$ python3 -q
>>> import numpy as np
>>> np.set_printoptions(suppress=True, linewidth=100)
>>> def tidy(a):
...     return np.round(a, 4) + 0
... 
>>> Y = np.array([[1, -2, 1, -1, 1, -2, 0],
...     [0, 2, 1, 2, -1, 0, 2],
...     [1, -2, 0, 0, 2, 1, 0],
...     [0, -1, -2, 2, 0, -1, -2],
...     [-2, 2, 0, 1, -2, 1, -1],
...     [-1, 0, -2, -1, -2, 2, 1],
...     [1, 0, 1, -2, 0, -1, -1]])
>>> A = np.triu(Y)
>>> A
array([[ 1, -2,  1, -1,  1, -2,  0],
       [ 0,  2,  1,  2, -1,  0,  2],
       [ 0,  0,  0,  0,  2,  1,  0],
       [ 0,  0,  0,  2,  0, -1, -2],
       [ 0,  0,  0,  0, -2,  1, -1],
       [ 0,  0,  0,  0,  0,  2,  1],
       [ 0,  0,  0,  0,  0,  0, -1]])
>>> tidy(np.linalg.norm(A, 2) / np.linalg.norm(A))
np.float64(0.6368)
>>> np.argsort(-np.linalg.norm(A, axis=0).round(6), kind="stable")[:3]
array([5, 6, 4])
>>> print(tidy(A @ np.linalg.pinv(A) @ A))
[[ 1. -2.  1. -1.  1. -2.  0.]
 [ 0.  2.  1.  2. -1.  0.  2.]
 [ 0.  0.  0.  0.  2.  1.  0.]
 [ 0.  0.  0.  2.  0. -1. -2.]
 [ 0.  0.  0.  0. -2.  1. -1.]
 [ 0.  0.  0.  0.  0.  2.  1.]
 [ 0.  0.  0.  0.  0.  0. -1.]]
>>> print(tidy(np.trace(np.linalg.pinv(A) @ A)))
6.0
>>> np.abs(np.diag(np.linalg.qr(A)[1])) > 1e-9
array([ True,  True, False,  True,  True,  True,  True])
>>> np.unique(A.round(6), axis=0).shape
(7, 7)
>>> rng = np.random.default_rng(158107)
>>> Y = A + rng.integers(-2, 3, (7, 6)) @ rng.integers(-2, 3, (6, 7))
>>> print(Y)
[[  1 -11   4   2  -2  -4   4]
 [  2  -2  -3   5  -2  -1   9]
 [ -5   4 -11   6   7  11   1]
 [ -3 -12   3   6  -2   2   3]
 [  1  10   1   1   0   3  -3]
 [  3   6  -3  -1  -1  -4   7]
 [  0   0   0  -3   2   3 -10]]
>>> print(np.abs(Y - A).sum(axis=1))
[24 22 42 32 19 26 17]
>>> Y - A
array([[  0,  -9,   3,   3,  -3,  -2,   4],
       [  2,  -4,  -4,   3,  -1,  -1,   7],
       [ -5,   4, -11,   6,   5,  10,   1],
       [ -3, -12,   3,   4,  -2,   3,   5],
       [  1,  10,   1,   1,   2,   2,  -2],
       [  3,   6,  -3,  -1,  -1,  -6,   6],
       [  0,   0,   0,  -3,   2,   3,  -9]])
